% python3 -q
>>> import numpy as np
>>> np.set_printoptions(precision=3, suppress=True, linewidth=140)
>>> def rd(a):
...     return np.round(a, 3) + 0
... 
>>> cent = np.array([[-0.1, -0.7, 1.1, 0.2, -1.5, -1.0, -0.3, -1.3],
...     [-2.0, 2.1, 1.8, 1.0, 0.9, 0.7, 0.0, 0.1],
...     [-1.9, 1.8, 0.1, 1.5, 0.3, 1.7, 0.1, -0.4],
...     [-0.5, 0.1, -0.9, -0.4, 1.8, 0.6, -0.1, -1.2]])
>>> rng = np.random.default_rng(2051)
>>> M = np.array([[-2, 1, -2, 1],
...     [-1, 1, 0, -1],
...     [2, 1, 2, 0],
...     [2, 1, 2, 0],
...     [-2, 2, -1, -1],
...     [1, -2, 0, 0],
...     [-1, -2, -2, 1],
...     [0, -2, -2, 1],
...     [-2, 0, -2, 1],
...     [2, 1, -1, 1],
...     [1, 0, -1, 1],
...     [0, -2, 1, 2],
...     [2, -1, 1, 0],
...     [-1, 1, -2, -1],
...     [-2, -1, -1, -1],
...     [1, 2, 0, 2],
...     [-2, 0, 1, 1],
...     [2, -1, -2, 1],
...     [-1, -1, 1, 1],
...     [-1, -1, -1, 2],
...     [2, -1, 2, 0]]) @ cent + 0.3 * rng.normal(size=(21, 8))
>>> print(rd(M))
[[ 1.737  0.166 -1.88  -2.82   4.975  0.337 -0.034  2.091]
 [-1.047  2.65   1.647  0.585  0.753  0.976  0.184  2.141]
 [-6.006  3.957  3.992  4.791 -1.836  2.536 -0.718 -3.67 ]
 [-5.816  3.96   4.215  4.288 -1.812  2.589 -0.429 -3.561]
 [-1.912  3.882  1.84   0.404  3.07   1.405  0.474  3.964]
 [ 4.258 -5.127 -2.547 -1.483 -3.463 -2.437 -1.019 -1.366]
 [ 7.858 -7.236 -5.686 -5.847  1.517 -3.268  0.342  0.33 ]
 [ 7.507 -7.403 -5.075 -5.417 -0.876 -4.32  -0.728 -0.113]
 [ 3.637 -2.443 -3.417 -4.044  4.633 -1.023  0.504  2.031]
 [-1.213 -1.284  3.128 -0.661 -0.136 -2.808 -1.042 -3.262]
 [ 1.055 -1.848  0.374 -1.295  0.161 -1.622 -0.511 -2.12 ]
 [ 1.413 -2.064 -4.656 -0.938  2.095  1.44   0.261 -3.098]
 [-0.579 -1.797  1.269  0.631 -3.127 -1.476 -0.557 -2.672]
 [ 2.406 -1.019  1.356 -1.697 -0.159 -1.831  0.095  3.532]
 [ 4.256 -2.792 -3.008 -2.453 -0.279 -0.362  0.372  3.927]
 [-5.161  3.973  2.988  0.877  4.21   1.565 -1.16  -3.711]
 [-2.072  3.852 -3.257  0.362  5.276  5.06   0.789  0.793]
 [ 4.635 -7.501 -0.95  -4.019 -2.815 -5.506 -1.108 -3.277]
 [ 0.422  0.619 -4.29   0.136  2.897  2.574  0.085 -0.156]
 [ 3.22  -2.905 -4.17  -2.927  3.979 -0.536  0.089 -0.874]
 [-1.656  0.124  0.351  2.608 -3.236  0.714 -0.713 -3.071]]
>>> O, r_ = np.linalg.qr(M)
>>> np.allclose(r_.T @ r_, M.T @ M)
True
>>> print(rd(O.T @ O))
[[1. 0. 0. 0. 0. 0. 0. 0.]
 [0. 1. 0. 0. 0. 0. 0. 0.]
 [0. 0. 1. 0. 0. 0. 0. 0.]
 [0. 0. 0. 1. 0. 0. 0. 0.]
 [0. 0. 0. 0. 1. 0. 0. 0.]
 [0. 0. 0. 0. 0. 1. 0. 0.]
 [0. 0. 0. 0. 0. 0. 1. 0.]
 [0. 0. 0. 0. 0. 0. 0. 1.]]
>>> rd(np.abs(np.diag(r_)))
array([17.935,  7.093,  8.43 ,  4.796,  2.607,  1.531,  1.582,  2.442])
>>> cent = M[[10, 7]].astype(float)
>>> for _ in range(6):
...     z = np.linalg.norm(M[:, None] - cent, axis=-1).argmin(axis=1)
...     cent = np.array([M[z == j].mean(axis=0) for j in range(2)])
... 
>>> print(z)
[0 0 0 0 0 1 1 1 1 0 0 0 0 0 1 0 0 1 0 1 0]
>>> np.bincount(z)
array([14,  7])
>>> print(np.abs(cent[1] - cent[0]).argmax())
0
>>> z = M[:, 4] > np.median(M[:, 4])
>>> r0 = M[z].mean(axis=0) - M[~z].mean(axis=0)
>>> z.astype(int)
array([1, 1, 0, 0, 1, 0, 1, 0, 1, 0, 0, 1, 0, 0, 0, 1, 1, 0, 1, 1, 0])
>>> dist = np.linalg.norm(M[:, None] - M[None], axis=-1)
>>> dist.shape
(21, 21)
>>> print(dist[18].round(6).argsort(kind="stable")[:4])
[18 11  0 16]
>>> np.linalg.matrix_rank(dist ** 2)
np.int64(10)
>>> (dist + 1e9 * np.eye(21)).round(6).argmin(axis=1)
array([ 8,  4,  3,  2,  1, 17,  7,  6, 19, 10,  9, 18, 20, 14, 13,  3, 18,  5, 11,  8, 12])
>>> W0 = np.load("arr.npy")
>>> W0
array([[-5, -6,  0,  0],
       [ 3,  4,  0,  0],
       [ 0,  0, -5, -6],
       [ 0,  0,  3,  4]])
>>> # 2 groups of indices that never mix
>>> ang = np.radians(15)
>>> r_ = np.eye(4)
>>> r_[0, 0] = r_[1, 1] = np.cos(ang)
>>> r_[0, 1], r_[1, 0] = -np.sin(ang), np.sin(ang)
>>> rd(r_)
array([[ 0.966, -0.259,  0.   ,  0.   ],
       [ 0.259,  0.966,  0.   ,  0.   ],
       [ 0.   ,  0.   ,  1.   ,  0.   ],
       [ 0.   ,  0.   ,  0.   ,  1.   ]])
>>> other = W0 @ r_.T
>>> np.allclose(np.linalg.norm(W0, axis=1), np.linalg.norm(other, axis=1))
True
>>> rd(np.linalg.svd(W0, compute_uv=False)), rd(np.linalg.svd(other, compute_uv=False))
(array([9.271, 9.271, 0.216, 0.216]), array([9.271, 9.271, 0.216, 0.216]))
>>> np.allclose(W0 @ W0.T, other @ other.T)
True
>>> rd(other)
array([[-3.277, -7.09 ,  0.   ,  0.   ],
       [ 1.863,  4.64 ,  0.   ,  0.   ],
       [ 0.   ,  0.   , -5.   , -6.   ],
       [ 0.   ,  0.   ,  3.   ,  4.   ]])
>>> rd(np.abs(np.linalg.eigvals(W0)).max())
np.float64(2.0)
>>> np.trace(W0)
np.int64(-2)
>>> (W0 + W0.T) / 2
array([[-5. , -1.5,  0. ,  0. ],
       [-1.5,  4. ,  0. ,  0. ],
       [ 0. ,  0. , -5. , -1.5],
       [ 0. ,  0. , -1.5,  4. ]])
>>> print(np.allclose(W0, W0.T))
False
>>> np.allclose(W0 @ W0.T, W0.T @ W0)
False
>>> x = np.array([-4, -4, -1, 2, 5, 3, 1, -2])
>>> rhs = M @ x
>>> rd(np.linalg.solve(M.T @ M, M.T @ rhs))
array([-4., -4., -1.,  2.,  5.,  3.,  1., -2.])
>>> print(rd(np.linalg.lstsq(M, rhs)[0]))
[-4. -4. -1.  2.  5.  3.  1. -2.]
>>> rhs = rhs + 0.05 * rng.normal(size=21)
>>> print(rd(rhs))
[ 10.363  -4.278  18.843  17.175   3.198 -19.843 -10.954 -24.048   7.105   1.937  -0.157  26.537  -5.759 -23.62  -17.772  35.458  37.53
 -20.717  23.018  17.188   2.398]
>>> coef, *_ = np.linalg.lstsq(M, rhs)
>>> print(rd(M.T @ (rhs - M @ coef)))
[0. 0. 0. 0. 0. 0. 0. 0.]
>>> print([round(float(np.linalg.norm(np.linalg.solve(M.T @ M + lam * np.eye(8), M.T @ rhs))), 2) for lam in (0, 1, 10, 100)])
[8.72, 6.68, 5.6, 3.69]
